$ ipython --no-banner

In [1]: import numpy as np

In [2]: import numpy.linalg as la

In [3]: np.set_printoptions(suppress=True, linewidth=160)

In [4]: def rnd(a):
   ...:     return np.round(a, 2) + 0
   ...: 

In [5]: B = np.array([[7, 3, -5, -6, 1],
   ...:     [0, 7, 1, 8, 2],
   ...:     [0, -3, -4, 0, 3],
   ...:     [-7, -2, -6, -6, 7],
   ...:     [-8, -8, 9, 7, -9]])

In [6]: C = np.array([[-3, 0, -1, -2], [0, -3, 1, -2], [-2, -2, 0, 1], [-3, -2, 1, -1]])

In [7]: F = np.block([[B, np.zeros((5, 4))], [np.zeros((4, 5)), C]])

In [8]: F
Out[8]: 
array([[ 7.,  3., -5., -6.,  1.,  0.,  0.,  0.,  0.],
       [ 0.,  7.,  1.,  8.,  2.,  0.,  0.,  0.,  0.],
       [ 0., -3., -4.,  0.,  3.,  0.,  0.,  0.,  0.],
       [-7., -2., -6., -6.,  7.,  0.,  0.,  0.,  0.],
       [-8., -8.,  9.,  7., -9.,  0.,  0.,  0.,  0.],
       [ 0.,  0.,  0.,  0.,  0., -3.,  0., -1., -2.],
       [ 0.,  0.,  0.,  0.,  0.,  0., -3.,  1., -2.],
       [ 0.,  0.,  0.,  0.,  0., -2., -2.,  0.,  1.],
       [ 0.,  0.,  0.,  0.,  0., -3., -2.,  1., -1.]])

In [9]: rnd(np.sort(np.abs(la.eigvals(F))))
Out[9]: array([ 1.47,  2.25,  2.55,  3.23,  3.23,  5.22,  9.78,  9.78, 16.49])

In [10]: np.allclose(F, F.T)
Out[10]: False

In [11]: (F - F.T) / 2
Out[11]: 
array([[ 0. ,  1.5, -2.5,  0.5,  4.5,  0. ,  0. ,  0. ,  0. ],
       [-1.5,  0. ,  2. ,  5. ,  5. ,  0. ,  0. ,  0. ,  0. ],
       [ 2.5, -2. ,  0. ,  3. , -3. ,  0. ,  0. ,  0. ,  0. ],
       [-0.5, -5. , -3. ,  0. ,  0. ,  0. ,  0. ,  0. ,  0. ],
       [-4.5, -5. ,  3. ,  0. ,  0. ,  0. ,  0. ,  0. ,  0. ],
       [ 0. ,  0. ,  0. ,  0. ,  0. ,  0. ,  0. ,  0.5,  0.5],
       [ 0. ,  0. ,  0. ,  0. ,  0. ,  0. ,  0. ,  1.5,  0. ],
       [ 0. ,  0. ,  0. ,  0. ,  0. , -0.5, -1.5,  0. ,  0. ],
       [ 0. ,  0. ,  0. ,  0. ,  0. , -0.5,  0. ,  0. ,  0. ]])

In [12]: F @ F
Out[12]: 
array([[  83.,   61.,   33.,   25.,  -53.,    0.,    0.,    0.,    0.],
       [ -72.,   14.,  -27.,   22.,   55.,    0.,    0.,    0.,    0.],
       [ -24.,  -33.,   40.,   -3.,  -45.,    0.,    0.,    0.,    0.],
       [ -63.,  -61.,  156.,  111., -134.,    0.,    0.,    0.,    0.],
       [ -33.,  -49., -127., -121.,  133.,    0.,    0.,    0.,    0.],
       [   0.,    0.,    0.,    0.,    0.,   17.,    6.,    1.,    7.],
       [   0.,    0.,    0.,    0.,    0.,    4.,   11.,   -5.,    9.],
       [   0.,    0.,    0.,    0.,    0.,    3.,    4.,    1.,    7.],
       [   0.,    0.,    0.,    0.,    0.,   10.,    6.,    0.,   12.]])

In [13]: (F + F.T) / 2
Out[13]: 
array([[ 7. ,  1.5, -2.5, -6.5, -3.5,  0. ,  0. ,  0. ,  0. ],
       [ 1.5,  7. , -1. ,  3. , -3. ,  0. ,  0. ,  0. ,  0. ],
       [-2.5, -1. , -4. , -3. ,  6. ,  0. ,  0. ,  0. ,  0. ],
       [-6.5,  3. , -3. , -6. ,  7. ,  0. ,  0. ,  0. ,  0. ],
       [-3.5, -3. ,  6. ,  7. , -9. ,  0. ,  0. ,  0. ,  0. ],
       [ 0. ,  0. ,  0. ,  0. ,  0. , -3. ,  0. , -1.5, -2.5],
       [ 0. ,  0. ,  0. ,  0. ,  0. ,  0. , -3. , -0.5, -2. ],
       [ 0. ,  0. ,  0. ,  0. ,  0. , -1.5, -0.5,  0. ,  1. ],
       [ 0. ,  0. ,  0. ,  0. ,  0. , -2.5, -2. ,  1. , -1. ]])

In [14]: assert F == F.T
Traceback (most recent call last):
  Cell In[14], line 1
    assert F == F.T
ValueError: The truth value of an array with more than one element is ambiguous. Use a.any() or a.all()


In [15]: rnd(la.det(F))
Out[15]: np.float64(726000.0)

In [16]: np.allclose(F @ F.T, F.T @ F)
Out[16]: False
